% python3 -q
>>> import numpy as np
>>> import numpy.linalg as la
>>> np.set_printoptions(suppress=True, linewidth=140)
>>> rd = lambda a: np.round(a, 2) + 0
>>> W0 = np.loadtxt("block12.csv", delimiter=",")
>>> print(W0)
[[-2. -3. -2. -1. -2. -3.]
 [ 4.  6.  4.  2.  4.  6.]
 [ 4.  6.  4.  2.  4.  6.]
 [-4. -6. -4. -2. -4. -6.]
 [ 2.  3.  2.  1.  2.  3.]
 [-2. -3. -2. -1. -2. -3.]
 [ 4.  6.  4.  2.  4.  6.]]
>>> rd(la.norm(W0, 2) / la.norm(W0))
np.float64(1.0)
>>> la.matrix_rank(W0, rtol=0.1)
np.int64(1)
>>> np.argsort(-la.norm(W0, axis=0).round(6), kind="stable")[:3]
array([1, 5, 0])
>>> data = np.array([[0, 1, 1], [1, 0, 1], [1, 1, 0]])
>>> data
array([[0, 1, 1],
       [1, 0, 1],
       [1, 1, 0]])
>>> vals, vecs = la.eig(data)
>>> print(rd(np.sort(la.eigvals(data @ data))))
[1. 1. 4.]
>>> m1 = np.loadtxt("data.csv", delimiter=",")
>>> m1
array([[ 1.23,  0.66, -1.16, -1.92, -2.28, -0.68, -3.56],
       [-0.88, -1.4 ,  0.95,  0.37,  1.26, -0.21,  2.25],
       [-0.63, -0.16, -1.28, -1.01,  0.26, -1.61,  0.08],
       [ 0.73,  0.47, -1.99, -0.75, -0.16, -1.45, -1.21],
       [ 1.36, -0.77, -0.2 , -2.07, -2.64,  1.19, -2.46],
       [-0.9 , -0.11,  0.59,  0.72,  1.39,  0.82,  1.39],
       [-1.58, -0.42,  0.91,  3.41,  4.37, -0.63,  4.58],
       [-1.29, -0.61, -0.94,  0.07,  0.81, -1.23,  0.92],
       [-0.54, -1.39,  0.24, -1.84, -0.48, -0.28,  0.17],
       [-1.13, -0.99, -0.33,  0.38,  1.09, -1.19,  1.66],
       [ 1.13,  0.08, -0.34, -0.74, -2.01,  1.4 , -1.43],
       [-1.8 , -1.05,  0.04,  1.24,  2.65, -0.99,  2.94],
       [-0.05, -1.2 , -1.08, -3.47, -2.56, -0.79, -2.53],
       [-2.56, -1.11,  1.01,  0.93,  2.35, -0.6 ,  3.1 ],
       [ 1.69,  0.99,  1.05,  0.86, -1.24,  3.31, -1.09],
       [ 1.66,  1.08, -0.77,  1.02, -0.65,  0.91, -1.25],
       [-1.4 , -0.76, -1.04, -0.71,  1.14, -1.95,  1.22]])
>>> rng = np.random.default_rng(242)
>>> z = rng.permutation(7)
>>> B = m1[:, z] * rng.choice([-1, 1], 7)
>>> print(B)
[[-1.23  3.56 -1.92 -2.28 -0.66 -0.68 -1.16]
 [ 0.88 -2.25  0.37  1.26  1.4  -0.21  0.95]
 [ 0.63 -0.08 -1.01  0.26  0.16 -1.61 -1.28]
 [-0.73  1.21 -0.75 -0.16 -0.47 -1.45 -1.99]
 [-1.36  2.46 -2.07 -2.64  0.77  1.19 -0.2 ]
 [ 0.9  -1.39  0.72  1.39  0.11  0.82  0.59]
 [ 1.58 -4.58  3.41  4.37  0.42 -0.63  0.91]
 [ 1.29 -0.92  0.07  0.81  0.61 -1.23 -0.94]
 [ 0.54 -0.17 -1.84 -0.48  1.39 -0.28  0.24]
 [ 1.13 -1.66  0.38  1.09  0.99 -1.19 -0.33]
 [-1.13  1.43 -0.74 -2.01 -0.08  1.4  -0.34]
 [ 1.8  -2.94  1.24  2.65  1.05 -0.99  0.04]
 [ 0.05  2.53 -3.47 -2.56  1.2  -0.79 -1.08]
 [ 2.56 -3.1   0.93  2.35  1.11 -0.6   1.01]
 [-1.69  1.09  0.86 -1.24 -0.99  3.31  1.05]
 [-1.66  1.25  1.02 -0.65 -1.08  0.91 -0.77]
 [ 1.4  -1.22 -0.71  1.14  0.76 -1.95 -1.04]]
>>> Uu, _, Vt = la.svd(m1.T @ B)
>>> rd(Uu @ Vt)
array([[-1.,  0.,  0.,  0.,  0.,  0.,  0.],
       [ 0.,  0.,  0.,  0., -1.,  0.,  0.],
       [ 0.,  0.,  0.,  0.,  0.,  0.,  1.],
       [ 0.,  0.,  1.,  0.,  0.,  0.,  0.],
       [ 0.,  0.,  0.,  1.,  0.,  0.,  0.],
       [ 0.,  0.,  0.,  0.,  0.,  1.,  0.],
       [ 0., -1.,  0.,  0.,  0.,  0.,  0.]])
>>> z
array([0, 6, 3, 4, 1, 5, 2])
>>> B = np.array([[-5, 4], [2, -4]])
>>> E = np.tile(B, (2, 2))
>>> E
array([[-5,  4, -5,  4],
       [ 2, -4,  2, -4],
       [-5,  4, -5,  4],
       [ 2, -4,  2, -4]])
>>> # looks like rank 2
>>> print(E @ E)
[[ 66 -72  66 -72]
 [-36  48 -36  48]
 [ 66 -72  66 -72]
 [-36  48 -36  48]]
>>> print(np.allclose(E, E.T))
False
>>> print(rd(np.abs(la.eigvals(E)).max()))
14.74
>>> z = rng.permutation(4)
>>> z
array([3, 2, 1, 0])
>>> B = E[z][:, z]
>>> np.diag(B)
array([-4, -5, -4, -5])
>>> B = np.array([[3, 5, 3, 5, 1, 4]])
>>> J = B.T @ B
>>> J
array([[ 9, 15,  9, 15,  3, 12],
       [15, 25, 15, 25,  5, 20],
       [ 9, 15,  9, 15,  3, 12],
       [15, 25, 15, 25,  5, 20],
       [ 3,  5,  3,  5,  1,  4],
       [12, 20, 12, 20,  4, 16]])
>>> x = np.array([2, 0, 3, -1, 3, 2])
>>> (J @ x).argmax()
np.int64(1)
>>> print(J * x)
[[ 18   0  27 -15   9  24]
 [ 30   0  45 -25  15  40]
 [ 18   0  27 -15   9  24]
 [ 30   0  45 -25  15  40]
 [  6   0   9  -5   3   8]
 [ 24   0  36 -20  12  32]]
>>> print(np.sign((J @ x).round(6)))
[1 1 1 1 1 1]
>>> la.norm(J @ x) <= la.norm(J, 2) * la.norm(x) + 1e-9
np.True_
>>> f = np.array([1, 1])
>>> np.convolve(J[3], f)
array([15, 40, 40, 40, 30, 25, 20])
>>> np.correlate(J[3], J[1], "full")
array([ 300,  575,  800, 1425, 1350, 2125, 1350, 1425,  800,  575,  300])
>>> Uu, sigma, Vt = la.svd(J)
>>> print(np.argmax(sigma[:-1] / (sigma[1:] + 1e-6)) + 1)
1
>>> B = Uu[:, :1] @ np.diag(sigma[:1]) @ Vt[:1]
>>> rd(la.norm(J - B, 2)), rd(sigma[1])
(np.float64(0.0), np.float64(0.0))
>>> print(rd(B))
[[ 9. 15.  9. 15.  3. 12.]
 [15. 25. 15. 25.  5. 20.]
 [ 9. 15.  9. 15.  3. 12.]
 [15. 25. 15. 25.  5. 20.]
 [ 3.  5.  3.  5.  1.  4.]
 [12. 20. 12. 20.  4. 16.]]
>>> rd(np.abs(J - B).max())
np.float64(0.0)
>>> rd(la.norm(J - B) / la.norm(J))
np.float64(0.0)
>>> rk = la.matrix_rank(J)
>>> rk
np.int64(1)
>>> null = la.svd(J)[2][rk:].T
>>> print(null.shape)
(6, 5)
>>> np.allclose(J @ null, 0)
True
>>> B = J / np.sqrt((J ** 2).mean(axis=1, keepdims=True))
>>> J - J.mean(axis=1, keepdims=True)
array([[ -1.5,   4.5,  -1.5,   4.5,  -7.5,   1.5],
       [ -2.5,   7.5,  -2.5,   7.5, -12.5,   2.5],
       [ -1.5,   4.5,  -1.5,   4.5,  -7.5,   1.5],
       [ -2.5,   7.5,  -2.5,   7.5, -12.5,   2.5],
       [ -0.5,   1.5,  -0.5,   1.5,  -2.5,   0.5],
       [ -2. ,   6. ,  -2. ,   6. , -10. ,   2. ]])
>>> feats = np.load("arr.npy")
>>> print(feats)
[[0 0 0 1 0 1 2 2 2]
 [0 0 0 0 2 2 1 2 0]
 [0 0 1 0 0 2 0 0 1]
 [0 0 0 2 1 2 2 0 2]
 [0 0 0 0 2 2 0 2 1]
 [0 0 0 0 0 2 1 1 2]
 [0 0 0 0 0 0 2 1 1]
 [0 0 0 0 0 0 0 0 2]
 [0 0 0 0 0 0 0 0 1]]
>>> # rows and columns are dependent
>>> w1 = np.array([[3, -7, -6],
...     [2, 8, 1],
...     [-6, 7, -3],
...     [2, 7, -2],
...     [7, -5, 0],
...     [-6, 2, -9],
...     [6, -4, -5],
...     [2, 9, 6],
...     [-2, 2, 4]])
>>> b = np.array([-3, -3, 3])
>>> H = np.maximum(feats @ w1 + b, 0)
>>> la.matrix_rank(H)
np.int64(3)
>>> (H > 0).astype(int)
array([[1, 1, 1],
       [1, 1, 0],
       [0, 1, 0],
       [1, 1, 0],
       [1, 1, 1],
       [0, 1, 0],
       [1, 0, 1],
       [0, 1, 1],
       [0, 0, 1]])
>>> rd((H > 0).mean(axis=0))
array([0.56, 0.78, 0.56])
>>> C = np.array([[-7, -6, -7], [-3, 8, 6], [6, 6, -4]])
>>> w1 @ C
array([[ -36, -110,  -39],
       [ -32,   58,   30],
       [   3,   74,   96],
       [ -47,   32,   36],
       [ -34,  -82,  -79],
       [ -18,   -2,   90],
       [ -60,  -98,  -46],
       [  -5,   96,   16],
       [  32,   52,   10]])
>>> (H @ C).round(6).argmax(axis=1)
array([1, 1, 1, 1, 1, 1, 1, 1, 0])
>>> H @ C
array([[-83, 142,  77],
       [-78, -14, -33],
       [-30,  80,  60],
       [-46,  24,   8],
       [-34,  88,  55],
       [-30,  80,  60],
       [-45, -36, -75],
       [ 63,  74, -38],
       [ 42,  42, -28]])
